In [1]: import numpy as np

In [2]: np.set_printoptions(suppress=True, linewidth=120)

In [3]: E = np.load("arr.npy")

In [4]: E
Out[4]: 
array([[ 22,   3,  12,   4, -19,  20],
       [  3,  63,  -4,  -9,   0,  -5],
       [ 12,  -4,  84,  14, -25,  52],
       [  4,  -9,  14,  58, -30,   2],
       [-19,   0, -25, -30,  48, -19],
       [ 20,  -5,  52,   2, -19,  42]])

In [5]: rng = np.random.default_rng(261)

In [6]: lab = rng.permutation(6)

In [7]: print(lab)
[4 3 1 2 0 5]

In [8]: A2 = E[lab][:, lab]

In [9]: np.round(np.sort(np.abs(np.linalg.eigvals(A2))), 2) + 0
Out[9]: array([  0.  ,  10.55,  30.  ,  61.75,  70.24, 144.45])

In [10]: Uu, sig, vt = np.linalg.svd(E)

In [11]: V = vt[:(sig > 1e-8).sum()]

In [12]: x = E[4] + 4 * E[5] + rng.integers(2) * np.eye(6)[3]

In [13]: print(x)
[ 61. -20. 183. -21. -28. 149.]

In [14]: np.round(np.diag(V.T @ V), 2)
Out[14]: array([0.71, 1.  , 0.83, 0.99, 0.99, 0.48])

In [15]: np.round(V.T @ V, 2) + 0
Out[15]: 
array([[ 0.71,  0.04, -0.22,  0.04, -0.05,  0.39],
       [ 0.04,  1.  ,  0.03,  0.  ,  0.01, -0.05],
       [-0.22,  0.03,  0.83,  0.03, -0.04,  0.3 ],
       [ 0.04,  0.  ,  0.03,  0.99,  0.01, -0.05],
       [-0.05,  0.01, -0.04,  0.01,  0.99,  0.07],
       [ 0.39, -0.05,  0.3 , -0.05,  0.07,  0.48]])

In [16]: np.round(np.linalg.norm(x - V.T @ V @ x), 2)
Out[16]: np.float64(0.07)

In [17]: rk = np.linalg.matrix_rank(E)

In [18]: rk
Out[18]: np.int64(5)

In [19]: N = np.linalg.svd(E)[2][rk:].T

In [20]: [int(np.linalg.matrix_rank(np.delete(E, i, axis=0))) for i in range(6)]
Out[20]: [5, 5, 5, 5, 5, 5]

In [21]: np.round(N @ N.T, 2) + 0
Out[21]: 
array([[ 0.29, -0.04,  0.22, -0.04,  0.05, -0.39],
       [-0.04,  0.  , -0.03,  0.  , -0.01,  0.05],
       [ 0.22, -0.03,  0.17, -0.03,  0.04, -0.3 ],
       [-0.04,  0.  , -0.03,  0.01, -0.01,  0.05],
       [ 0.05, -0.01,  0.04, -0.01,  0.01, -0.07],
       [-0.39,  0.05, -0.3 ,  0.05, -0.07,  0.52]])
